% ipython --no-banner

In [1]: import numpy as np

In [2]: np.set_printoptions(suppress=True, linewidth=100)

In [3]: X = np.load("arr.npy")

In [4]: print(X)
[[3 2 4]
 [0 0 0]
 [0 0 1]
 [2 0 2]
 [0 0 0]
 [0 0 0]
 [0 0 0]
 [0 0 0]
 [2 0 1]
 [2 0 1]
 [0 0 0]
 [1 2 2]
 [1 2 2]
 [0 0 0]]

In [5]: Q, vecs = np.linalg.qr(X[:, :1])[0], np.linalg.qr(X[:, 1:])[0]

In [6]: s = np.linalg.svd(Q.T @ vecs, compute_uv=False)

In [7]: print(s.round(2))
[0.93]

In [8]: print((s > 0.9).sum())
1

In [9]: basis = X[[4, 0]].astype(float)

In [10]: for _ in range(3):
    ...:     idx = np.linalg.norm(X[:, None] - basis, axis=-1).argmin(axis=1)
    ...:     basis = np.array([X[idx == j].mean(axis=0) for j in range(2)])
    ...: 

In [11]: print(idx)
[1 0 0 0 0 0 0 0 0 0 0 1 1 0]

In [12]: print(np.bincount(idx))
[11  3]

In [13]: print(np.abs(basis[1] - basis[0]).argmax())
2

In [14]: left, s, VT = np.linalg.svd(X, full_matrices=False)

In [15]: print(np.round(left.T @ left, 2) + 0)
[[1. 0. 0.]
 [0. 1. 0.]
 [0. 0. 1.]]

In [16]: print(np.round(np.abs(VT[0]), 2))
[0.59 0.37 0.72]

In [17]: print(left.shape, s.shape, VT.shape)
(14, 3) (3,) (3, 3)

In [18]: print((s > 1e-8).sum())
3

In [19]: print(np.round(np.cumsum(s ** 2) / np.sum(s ** 2), 2))
[0.89 0.99 1.  ]

In [20]: w1 = np.array([[0, 1, 2, 0], [3, 2, 2, 0], [3, 1, 0, 0]])

In [21]: beta = np.array([3, -1, -1, 2])

In [22]: hid = np.maximum(X @ w1 + beta, 0)

In [23]: print(np.round((hid > 0).mean(axis=0), 2))
[1.   0.43 0.43 1.  ]

In [24]: print(np.linalg.matrix_rank(hid))
4

In [25]: print((hid > 0).astype(int))
[[1 1 1 1]
 [1 0 0 1]
 [1 0 0 1]
 [1 1 1 1]
 [1 0 0 1]
 [1 0 0 1]
 [1 0 0 1]
 [1 0 0 1]
 [1 1 1 1]
 [1 1 1 1]
 [1 0 0 1]
 [1 1 1 1]
 [1 1 1 1]
 [1 0 0 1]]

In [26]: basis = np.array([[1, 1, 0], [-2, -1, 1], [2, -1, 1], [2, 2, -2]])

In [27]: print(hid @ basis)
[[23  6 15]
 [ 7  7 -4]
 [10 10 -4]
 [13  7  2]
 [ 7  7 -4]
 [ 7  7 -4]
 [ 7  7 -4]
 [ 7  7 -4]
 [12  5  1]
 [12  5  1]
 [ 7  7 -4]
 [17  8  7]
 [17  8  7]
 [ 7  7 -4]]

In [28]: E = np.array([[4, 5, 4, 2], [5, 4, 3, 3], [4, 3, 6, 5], [2, 3, 5, 4]])

In [29]: print(E)
[[4 5 4 2]
 [5 4 3 3]
 [4 3 6 5]
 [2 3 5 4]]

In [30]: print([round(float(np.linalg.det(E[:i, :i])), 2) + 0 for i in range(1, 5)])
[4.0, -9.0, -34.0, -47.0]

In [31]: print(np.all(np.linalg.eigvalsh(E) > 0))
False

In [32]: print(round(np.linalg.eigvalsh(E).min(), 2))
-1.65

In [33]: Q, r_ = np.linalg.qr(E)

In [34]: print(np.round(Q.T @ Q, 2) + 0)
[[1. 0. 0. 0.]
 [0. 1. 0. 0.]
 [0. 0. 1. 0.]
 [0. 0. 0. 1.]]

In [35]: print(Q.shape, r_.shape)
(4, 4) (4, 4)

In [36]: print(np.round(np.trace(Q @ Q.T), 2))
4.0

In [37]: print(np.allclose(r_.T @ r_, E.T @ E))
True
